$ python3 -q
>>> import numpy as np
>>> import numpy.linalg as la
>>> np.set_printoptions(precision=1, suppress=True, linewidth=140)
>>> W0 = np.load("a.npy")
>>> W0
array([[ 2.,  4.,  2.,  3.,  0.,  4.,  0., -1.,  0.,  0.,  0.,  0.],
       [ 5.,  0.,  2.,  2., -2., -3.,  5.,  1.,  0.,  0.,  0.,  0.],
       [-1., -1.,  0.,  0.,  4.,  4., -2.,  0.,  0.,  0.,  0.,  0.],
       [-3., -4.,  1., -3., -2., -1.,  2., -5.,  0.,  0.,  0.,  0.],
       [-2.,  1.,  3.,  5.,  1.,  0., -5.,  1.,  0.,  0.,  0.,  0.],
       [ 0.,  2.,  4.,  2., -4., -3.,  3.,  5.,  0.,  0.,  0.,  0.],
       [ 4., -1., -1., -1.,  5.,  3., -4., -5.,  0.,  0.,  0.,  0.],
       [ 1., -5.,  4., -3., -5., -4.,  1., -5.,  0.,  0.,  0.,  0.],
       [ 0.,  0.,  0.,  0.,  0.,  0.,  0.,  0., -4.,  8.,  4.,  0.],
       [ 0.,  0.,  0.,  0.,  0.,  0.,  0.,  0.,  3.,  5.,  5.,  2.],
       [ 0.,  0.,  0.,  0.,  0.,  0.,  0.,  0.,  9.,  6.,  0.,  5.],
       [ 0.,  0.,  0.,  0.,  0.,  0.,  0.,  0.,  3.,  6.,  8.,  9.]])
>>> W0 @ W0
array([[ 12.,   7.,  27.,  16., -17.,  -7.,  33.,  12.,   0.,   0.,   0.,   0.],
       [ 27.,  -8.,  -7., -15.,  34.,  46., -18., -62.,   0.,   0.,   0.,   0.],
       [-23.,  10.,  26.,  25., -20., -19.,  -5.,  34.,   0.,   0.,   0.,   0.],
       [-11.,  18., -49.,  -7.,  55.,  36., -34.,  22.,   0.,   0.,   0.,   0.],
       [-38., -30.,  15., -12., -29., -23.,  25.,  -1.,   0.,   0.,   0.,   0.],
       [ 25., -50.,  -1., -46.,   6.,   6.,  10., -67.,   0.,   0.,   0.,   0.],
       [-24.,  61.,  16.,  63.,  -2.,  15., -10.,  65.,   0.,   0.,   0.,   0.],
       [ -9.,  23., -63., -17.,  73.,  73., -35.,   4.,   0.,   0.,   0.,   0.],
       [  0.,   0.,   0.,   0.,   0.,   0.,   0.,   0.,  76.,  32.,  24.,  36.],
       [  0.,   0.,   0.,   0.,   0.,   0.,   0.,   0.,  54.,  91.,  53.,  53.],
       [  0.,   0.,   0.,   0.,   0.,   0.,   0.,   0.,  -3., 132., 106.,  57.],
       [  0.,   0.,   0.,   0.,   0.,   0.,   0.,   0., 105., 156., 114., 133.]])
>>> round(float(np.abs(la.eigvals(W0)).max()), 1)
17.4
>>> (W0 - W0.T) / 2
array([[ 0. , -0.5,  1.5,  3. ,  1. ,  2. , -2. , -1. ,  0. ,  0. ,  0. ,  0. ],
       [ 0.5,  0. ,  1.5,  3. , -1.5, -2.5,  3. ,  3. ,  0. ,  0. ,  0. ,  0. ],
       [-1.5, -1.5,  0. , -0.5,  0.5,  0. , -0.5, -2. ,  0. ,  0. ,  0. ,  0. ],
       [-3. , -3. ,  0.5,  0. , -3.5, -1.5,  1.5, -1. ,  0. ,  0. ,  0. ,  0. ],
       [-1. ,  1.5, -0.5,  3.5,  0. ,  2. , -5. ,  3. ,  0. ,  0. ,  0. ,  0. ],
       [-2. ,  2.5,  0. ,  1.5, -2. ,  0. ,  0. ,  4.5,  0. ,  0. ,  0. ,  0. ],
       [ 2. , -3. ,  0.5, -1.5,  5. ,  0. ,  0. , -3. ,  0. ,  0. ,  0. ,  0. ],
       [ 1. , -3. ,  2. ,  1. , -3. , -4.5,  3. ,  0. ,  0. ,  0. ,  0. ,  0. ],
       [ 0. ,  0. ,  0. ,  0. ,  0. ,  0. ,  0. ,  0. ,  0. ,  2.5, -2.5, -1.5],
       [ 0. ,  0. ,  0. ,  0. ,  0. ,  0. ,  0. ,  0. , -2.5,  0. , -0.5, -2. ],
       [ 0. ,  0. ,  0. ,  0. ,  0. ,  0. ,  0. ,  0. ,  2.5,  0.5,  0. , -1.5],
       [ 0. ,  0. ,  0. ,  0. ,  0. ,  0. ,  0. ,  0. ,  1.5,  2. ,  1.5,  0. ]])
>>> print(np.sort(np.abs(la.eigvals(W0))))
[ 1.8  2.4  4.   4.6  4.6  4.6  5.5  5.5  8.  12.2 12.2 17.4]
>>> np.allclose(W0 @ W0.T, W0.T @ W0)
False
>>> la.svd(W0, compute_uv=False)
array([18.7, 15.3, 13.5, 10. ,  8.4,  7.8,  5.7,  4.9,  3.2,  2.4,  2.4,  0.8])
>>> print(np.diff(W0, axis=0))
[[  3.  -4.   0.  -1.  -2.  -7.   5.   2.   0.   0.   0.   0.]
 [ -6.  -1.  -2.  -2.   6.   7.  -7.  -1.   0.   0.   0.   0.]
 [ -2.  -3.   1.  -3.  -6.  -5.   4.  -5.   0.   0.   0.   0.]
 [  1.   5.   2.   8.   3.   1.  -7.   6.   0.   0.   0.   0.]
 [  2.   1.   1.  -3.  -5.  -3.   8.   4.   0.   0.   0.   0.]
 [  4.  -3.  -5.  -3.   9.   6.  -7. -10.   0.   0.   0.   0.]
 [ -3.  -4.   5.  -2. -10.  -7.   5.   0.   0.   0.   0.   0.]
 [ -1.   5.  -4.   3.   5.   4.  -1.   5.  -4.   8.   4.   0.]
 [  0.   0.   0.   0.   0.   0.   0.   0.   7.  -3.   1.   2.]
 [  0.   0.   0.   0.   0.   0.   0.   0.   6.   1.  -5.   3.]
 [  0.   0.   0.   0.   0.   0.   0.   0.  -6.   0.   8.   4.]]
>>> W0 - W0[0]
array([[ 0.,  0.,  0.,  0.,  0.,  0.,  0.,  0.,  0.,  0.,  0.,  0.],
       [ 3., -4.,  0., -1., -2., -7.,  5.,  2.,  0.,  0.,  0.,  0.],
       [-3., -5., -2., -3.,  4.,  0., -2.,  1.,  0.,  0.,  0.,  0.],
       [-5., -8., -1., -6., -2., -5.,  2., -4.,  0.,  0.,  0.,  0.],
       [-4., -3.,  1.,  2.,  1., -4., -5.,  2.,  0.,  0.,  0.,  0.],
       [-2., -2.,  2., -1., -4., -7.,  3.,  6.,  0.,  0.,  0.,  0.],
       [ 2., -5., -3., -4.,  5., -1., -4., -4.,  0.,  0.,  0.,  0.],
       [-1., -9.,  2., -6., -5., -8.,  1., -4.,  0.,  0.,  0.,  0.],
       [-2., -4., -2., -3.,  0., -4.,  0.,  1., -4.,  8.,  4.,  0.],
       [-2., -4., -2., -3.,  0., -4.,  0.,  1.,  3.,  5.,  5.,  2.],
       [-2., -4., -2., -3.,  0., -4.,  0.,  1.,  9.,  6.,  0.,  5.],
       [-2., -4., -2., -3.,  0., -4.,  0.,  1.,  3.,  6.,  8.,  9.]])
>>> W0.shape
(12, 12)
>>> Y = la.inv(W0)
>>> round(float(la.det(W0) * la.det(Y)), 1)
1.0
>>> Y.round(1) + 0
array([[ 0. ,  0.1,  0. , -0.2,  0. , -0.1,  0. ,  0.1,  0. ,  0. ,  0. ,  0. ],
       [ 0. , -0.2, -0.3,  0.2,  0. ,  0.3,  0.3, -0.2,  0. ,  0. ,  0. ,  0. ],
       [ 0. , -0.1,  0. ,  0.2,  0. ,  0.4,  0.2, -0.1,  0. ,  0. ,  0. ,  0. ],
       [ 0.1,  0.2,  0. , -0.1,  0.2, -0.3, -0.2,  0. ,  0. ,  0. ,  0. ,  0. ],
       [-0.1,  0. , -0.1,  0.3,  0. ,  0.3,  0.4, -0.3,  0. ,  0. ,  0. ,  0. ],
       [ 0.2,  0. ,  0.3, -0.2, -0.1, -0.2, -0.3,  0.2,  0. ,  0. ,  0. ,  0. ],
       [ 0. ,  0.1,  0. ,  0.2,  0. ,  0.1,  0. , -0.1,  0. ,  0. ,  0. ,  0. ],
       [ 0. ,  0. ,  0.2, -0.2,  0. ,  0. , -0.1,  0.1,  0. ,  0. ,  0. ,  0. ],
       [ 0. ,  0. ,  0. ,  0. ,  0. ,  0. ,  0. ,  0. , -0.1,  0.2,  0. , -0.1],
       [ 0. ,  0. ,  0. ,  0. ,  0. ,  0. ,  0. ,  0. ,  0.1,  0. ,  0.1,  0. ],
       [ 0. ,  0. ,  0. ,  0. ,  0. ,  0. ,  0. ,  0. , -0.1,  0.2, -0.1,  0. ],
       [ 0. ,  0. ,  0. ,  0. ,  0. ,  0. ,  0. ,  0. ,  0. , -0.2,  0. ,  0.1]])
>>> np.round(W0 @ Y, 1) + 0
array([[1., 0., 0., 0., 0., 0., 0., 0., 0., 0., 0., 0.],
       [0., 1., 0., 0., 0., 0., 0., 0., 0., 0., 0., 0.],
       [0., 0., 1., 0., 0., 0., 0., 0., 0., 0., 0., 0.],
       [0., 0., 0., 1., 0., 0., 0., 0., 0., 0., 0., 0.],
       [0., 0., 0., 0., 1., 0., 0., 0., 0., 0., 0., 0.],
       [0., 0., 0., 0., 0., 1., 0., 0., 0., 0., 0., 0.],
       [0., 0., 0., 0., 0., 0., 1., 0., 0., 0., 0., 0.],
       [0., 0., 0., 0., 0., 0., 0., 1., 0., 0., 0., 0.],
       [0., 0., 0., 0., 0., 0., 0., 0., 1., 0., 0., 0.],
       [0., 0., 0., 0., 0., 0., 0., 0., 0., 1., 0., 0.],
       [0., 0., 0., 0., 0., 0., 0., 0., 0., 0., 1., 0.],
       [0., 0., 0., 0., 0., 0., 0., 0., 0., 0., 0., 1.]])
